In [1]: import numpy as np

In [2]: np.set_printoptions(precision=2, suppress=True, linewidth=100)

In [3]: W0 = np.loadtxt("a.csv", delimiter=",")

In [4]: W0
Out[4]: 
array([[14.,  1., -5., -3.,  0., -2.,  1.,  1.],
       [ 3., 19.,  1.,  5.,  2., -3., -3.,  0.],
       [ 3.,  3.,  4.,  5.,  0.,  2.,  4., -5.],
       [ 5.,  1.,  1., 16., -1., -4.,  4., -5.],
       [-1., -3., -4.,  5., 50.,  2.,  0., -5.],
       [ 0.,  2.,  4., -1., -4., 37.,  0.,  3.],
       [-3.,  5.,  3.,  1., -3., -3., 45., -3.],
       [-3.,  2., -5., -5.,  3.,  3.,  2., 23.]])

In [5]: other = np.linalg.inv(W0)

In [6]: other.round(2) + 0
Out[6]: 
array([[ 0.06, -0.02,  0.12, -0.01,  0.  , -0.01, -0.01,  0.02],
       [ 0.  ,  0.06, -0.04, -0.01,  0.  ,  0.01,  0.01, -0.01],
       [-0.03, -0.05,  0.38, -0.09, -0.01, -0.04, -0.03,  0.06],
       [-0.02,  0.  , -0.04,  0.07,  0.  ,  0.01,  0.  ,  0.01],
       [ 0.  ,  0.  ,  0.05, -0.02,  0.02, -0.01,  0.  ,  0.01],
       [ 0.  ,  0.  , -0.04,  0.01,  0.  ,  0.03,  0.  , -0.01],
       [ 0.01, -0.01, -0.01,  0.  ,  0.  ,  0.  ,  0.02,  0.  ],
       [ 0.  , -0.02,  0.09,  0.  ,  0.  , -0.01, -0.01,  0.06]])

In [7]: (np.abs(other) > 1e-9).astype(int)
Out[7]: 
array([[1, 1, 1, 1, 1, 1, 1, 1],
       [1, 1, 1, 1, 1, 1, 1, 1],
       [1, 1, 1, 1, 1, 1, 1, 1],
       [1, 1, 1, 1, 1, 1, 1, 1],
       [1, 1, 1, 1, 1, 1, 1, 1],
       [1, 1, 1, 1, 1, 1, 1, 1],
       [1, 1, 1, 1, 1, 1, 1, 1],
       [1, 1, 1, 1, 1, 1, 1, 1]])

In [8]: np.round(W0 @ other, 2) + 0
Out[8]: 
array([[1., 0., 0., 0., 0., 0., 0., 0.],
       [0., 1., 0., 0., 0., 0., 0., 0.],
       [0., 0., 1., 0., 0., 0., 0., 0.],
       [0., 0., 0., 1., 0., 0., 0., 0.],
       [0., 0., 0., 0., 1., 0., 0., 0.],
       [0., 0., 0., 0., 0., 1., 0., 0.],
       [0., 0., 0., 0., 0., 0., 1., 0.],
       [0., 0., 0., 0., 0., 0., 0., 1.]])

In [9]: Q, r_ = np.linalg.qr(other)

In [10]: np.round(Q.T @ Q, 2) + 0
Out[10]: 
array([[1., 0., 0., 0., 0., 0., 0., 0.],
       [0., 1., 0., 0., 0., 0., 0., 0.],
       [0., 0., 1., 0., 0., 0., 0., 0.],
       [0., 0., 0., 1., 0., 0., 0., 0.],
       [0., 0., 0., 0., 1., 0., 0., 0.],
       [0., 0., 0., 0., 0., 1., 0., 0.],
       [0., 0., 0., 0., 0., 0., 1., 0.],
       [0., 0., 0., 0., 0., 0., 0., 1.]])

In [11]: r_.round(2) + 0
Out[11]: 
array([[-0.07, -0.01,  0.09, -0.01,  0.  , -0.01, -0.01,  0.02],
       [ 0.  , -0.08,  0.31, -0.05, -0.01, -0.04, -0.03,  0.06],
       [ 0.  ,  0.  , -0.27,  0.08,  0.01,  0.03,  0.02, -0.05],
       [ 0.  ,  0.  ,  0.  , -0.07,  0.  ,  0.  ,  0.01, -0.02],
       [ 0.  ,  0.  ,  0.  ,  0.  , -0.02,  0.  ,  0.  ,  0.  ],
       [ 0.  ,  0.  ,  0.  ,  0.  ,  0.  , -0.03,  0.  ,  0.01],
       [ 0.  ,  0.  ,  0.  ,  0.  ,  0.  ,  0.  , -0.02,  0.  ],
       [ 0.  ,  0.  ,  0.  ,  0.  ,  0.  ,  0.  ,  0.  ,  0.04]])

In [12]: other = W0[0, 0] * W0[1:] - np.outer(W0[1:, 0], W0[0])

In [13]: other
Out[13]: 
array([[  0., 263.,  29.,  79.,  28., -36., -45.,  -3.],
       [  0.,  39.,  71.,  79.,   0.,  34.,  53., -73.],
       [  0.,   9.,  39., 239., -14., -46.,  51., -75.],
       [  0., -41., -61.,  67., 700.,  26.,   1., -69.],
       [  0.,  28.,  56., -14., -56., 518.,   0.,  42.],
       [  0.,  73.,  27.,   5., -42., -48., 633., -39.],
       [  0.,  31., -85., -79.,  42.,  36.,  31., 325.]])

In [14]: np.linalg.matrix_rank(other), np.linalg.matrix_rank(W0)
Out[14]: (np.int64(7), np.int64(8))

In [15]: np.flatnonzero(~other.round(6).any(axis=1))
Out[15]: array([], dtype=int64)

In [16]: x0 = np.array([2, 2, 1, 2, 0, 2, -1, -1])

In [17]: rhs = W0 @ x0

In [18]: rhs
Out[18]: array([ 13.,  52.,  31.,  38.,   7.,  77., -39., -36.])

In [19]: np.round(np.linalg.solve(W0, W0[:, 6]), 2) + 0
Out[19]: array([0., 0., 0., 0., 0., 0., 1., 0.])

In [20]: np.round(np.linalg.solve(W0, rhs), 2) + 0
Out[20]: array([ 2.,  2.,  1.,  2.,  0.,  2., -1., -1.])

In [21]: np.round(np.linalg.solve(W0, -2 * rhs), 2) + 0
Out[21]: array([-4., -4., -2., -4.,  0., -4.,  2.,  2.])

In [22]: A = np.load("layer12.npy")

In [23]: A
Out[23]: 
array([[0, 1, 1, 1],
       [0, 1, 0, 0],
       [0, 0, 0, 1],
       [0, 0, 0, 1]])

In [24]: Uu, s, vt = np.linalg.svd(A)

In [25]: vecs = vt[:(s > 1e-8).sum()]

In [26]: rng = np.random.default_rng(9)

In [27]: x0 = A[3] + 5 * A[1] + rng.integers(2) * np.eye(4)[3]

In [28]: x0
Out[28]: array([0., 5., 0., 1.])

In [29]: np.allclose(vecs.T @ vecs @ x0, x0)
Out[29]: True

In [30]: np.linalg.matrix_rank(np.vstack([A, x0]))
Out[30]: np.int64(3)

In [31]: G = A.T @ A

In [32]: np.linalg.svd(A, compute_uv=False) ** 2
Out[32]: array([4.21, 1.46, 0.32, 0.  ])

In [33]: np.linalg.eigvalsh(G)[::-1]
Out[33]: array([4.21, 1.46, 0.32, 0.  ])

In [34]: G
Out[34]: 
array([[0, 0, 0, 0],
       [0, 2, 1, 1],
       [0, 1, 1, 1],
       [0, 1, 1, 3]])

In [35]: np.trace(G), (A ** 2).sum()
Out[35]: (np.int64(6), np.int64(6))

In [36]: F = np.load("arr.npy")

In [37]: F
Out[37]: 
array([[1.  , 0.2 , 0.04, 0.01, 0.  , 0.  , 0.  , 0.  , 0.  ],
       [0.2 , 1.  , 0.2 , 0.04, 0.01, 0.  , 0.  , 0.  , 0.  ],
       [0.04, 0.2 , 1.  , 0.2 , 0.04, 0.01, 0.  , 0.  , 0.  ],
       [0.01, 0.04, 0.2 , 1.  , 0.2 , 0.04, 0.01, 0.  , 0.  ],
       [0.  , 0.01, 0.04, 0.2 , 1.  , 0.2 , 0.04, 0.01, 0.  ],
       [0.  , 0.  , 0.01, 0.04, 0.2 , 1.  , 0.2 , 0.04, 0.01],
       [0.  , 0.  , 0.  , 0.01, 0.04, 0.2 , 1.  , 0.2 , 0.04],
       [0.  , 0.  , 0.  , 0.  , 0.01, 0.04, 0.2 , 1.  , 0.2 ],
       [0.  , 0.  , 0.  , 0.  , 0.  , 0.01, 0.04, 0.2 , 1.  ]])

In [38]: labels = rng.permutation(9)

In [39]: labels
Out[39]: array([7, 2, 5, 1, 8, 3, 6, 4, 0])

In [40]: other = F[labels][:, labels]

In [41]: np.allclose(other, F)
Out[41]: False

In [42]: np.round(np.linalg.det(other), 2), round(np.linalg.det(F[labels]), 2)
Out[42]: (np.float64(0.72), np.float64(0.72))

In [43]: np.sort(np.abs(np.linalg.eigvals(other)))
Out[43]: array([0.67, 0.71, 0.76, 0.84, 0.94, 1.06, 1.21, 1.35, 1.46])

In [44]: other
Out[44]: 
array([[1.  , 0.  , 0.04, 0.  , 0.2 , 0.  , 0.2 , 0.01, 0.  ],
       [0.  , 1.  , 0.01, 0.2 , 0.  , 0.2 , 0.  , 0.04, 0.04],
       [0.04, 0.01, 1.  , 0.  , 0.01, 0.04, 0.2 , 0.2 , 0.  ],
       [0.  , 0.2 , 0.  , 1.  , 0.  , 0.04, 0.  , 0.01, 0.2 ],
       [0.2 , 0.  , 0.01, 0.  , 1.  , 0.  , 0.04, 0.  , 0.  ],
       [0.  , 0.2 , 0.04, 0.04, 0.  , 1.  , 0.01, 0.2 , 0.01],
       [0.2 , 0.  , 0.2 , 0.  , 0.04, 0.01, 1.  , 0.04, 0.  ],
       [0.01, 0.04, 0.2 , 0.01, 0.  , 0.2 , 0.04, 1.  , 0.  ],
       [0.  , 0.04, 0.  , 0.2 , 0.  , 0.01, 0.  , 0.  , 1.  ]])

In [45]: np.diag(other)
Out[45]: array([1., 1., 1., 1., 1., 1., 1., 1., 1.])

In [46]: feats = np.load("mat.npy")

In [47]: feats
Out[47]: 
array([[ 0.06, -0.78, -0.74,  0.99,  1.  , -0.9 , -0.57,  0.99],
       [ 0.98, -0.85, -1.  , -0.18,  0.65, -0.87,  0.27, -0.29],
       [-0.02, -0.48, -0.24, -0.86, -1.  ,  0.17,  0.91, -0.99],
       [ 0.97, -0.28, -0.98, -0.04,  1.  , -1.  , -1.  ,  0.11],
       [ 0.72,  1.  ,  0.96, -1.  , -1.  ,  0.93, -1.  , -0.99],
       [-0.99,  0.99,  1.  , -0.71, -0.97,  0.97, -0.94, -0.31],
       [ 0.94,  0.58, -0.81, -1.  , -1.  ,  0.96,  0.94, -1.  ],
       [ 0.41,  0.58, -0.03,  0.33,  0.98, -0.35, -0.94,  0.85],
       [-0.94, -0.04,  0.93,  0.98,  1.  , -0.88, -0.94,  0.99],
       [-0.93, -0.98,  0.02,  0.94, -0.99,  0.92,  1.  ,  0.58],
       [ 0.8 ,  0.89, -0.11, -0.74, -0.17,  0.41, -0.95,  0.24],
       [ 0.97,  0.41, -0.94, -0.48,  1.  , -0.93, -0.99,  0.2 ],
       [ 0.6 , -0.29, -0.72, -0.74, -1.  ,  0.89,  0.97, -0.77],
       [-0.94, -0.53,  0.88,  0.68,  0.93, -0.73,  0.2 , -0.35],
       [ 0.09,  0.76,  0.68, -1.  , -1.  ,  0.87,  0.64, -1.  ],
       [-0.8 ,  0.3 ,  0.87,  0.41, -0.9 ,  0.91,  0.81,  0.63],
       [ 0.32,  0.93,  0.68, -0.56,  0.82,  0.03, -0.99,  0.36],
       [-0.98, -0.82,  0.92,  0.91, -0.27,  0.47,  0.99,  0.39],
       [-0.6 ,  0.99,  0.99, -1.  , -1.  ,  0.94, -0.82, -1.  ],
       [-1.  ,  0.97,  1.  , -0.95, -1.  ,  1.  ,  0.95, -0.99],
       [-0.99, -0.19,  0.99,  0.95,  1.  , -0.52, -0.24,  0.83],
       [ 0.69, -0.89, -0.97,  0.99,  1.  , -1.  , -0.97,  0.99],
       [ 0.16,  0.61,  0.4 , -0.72,  0.81, -0.82, -0.97, -0.83],
       [ 1.  , -0.75, -1.  , -1.  , -0.95, -1.  , -0.93, -1.  ],
       [ 0.86,  0.6 , -0.65, -0.94, -0.99,  0.46, -0.35, -0.9 ],
       [ 0.86,  0.69, -0.57, -0.87,  0.65, -0.81, -0.98, -0.82],
       [-0.81, -0.94, -0.07,  0.96,  1.  , -0.97,  0.32,  0.57],
       [ 0.99,  0.07, -0.98, -0.99, -1.  , -0.73, -0.61, -1.  ],
       [-0.86,  0.99,  1.  , -0.89, -1.  ,  1.  ,  0.4 ,  0.2 ],
       [-0.98,  0.97,  1.  ,  0.62,  0.22,  0.97, -0.77,  0.96],
       [ 0.32,  0.59,  0.21, -0.87, -0.99,  0.59, -0.07, -0.86],
       [ 0.05, -0.72, -0.62,  0.63,  0.89, -0.64,  0.44,  0.35]])

In [48]: blk = np.stack([feats, 3 * feats, feats[::-1]])

In [49]: blk.shape
Out[49]: (3, 32, 8)

In [50]: np.linalg.matrix_rank(blk)
Out[50]: array([8, 8, 8])

In [51]: np.linalg.matrix_rank(blk.reshape(3, -1))
Out[51]: np.int64(2)
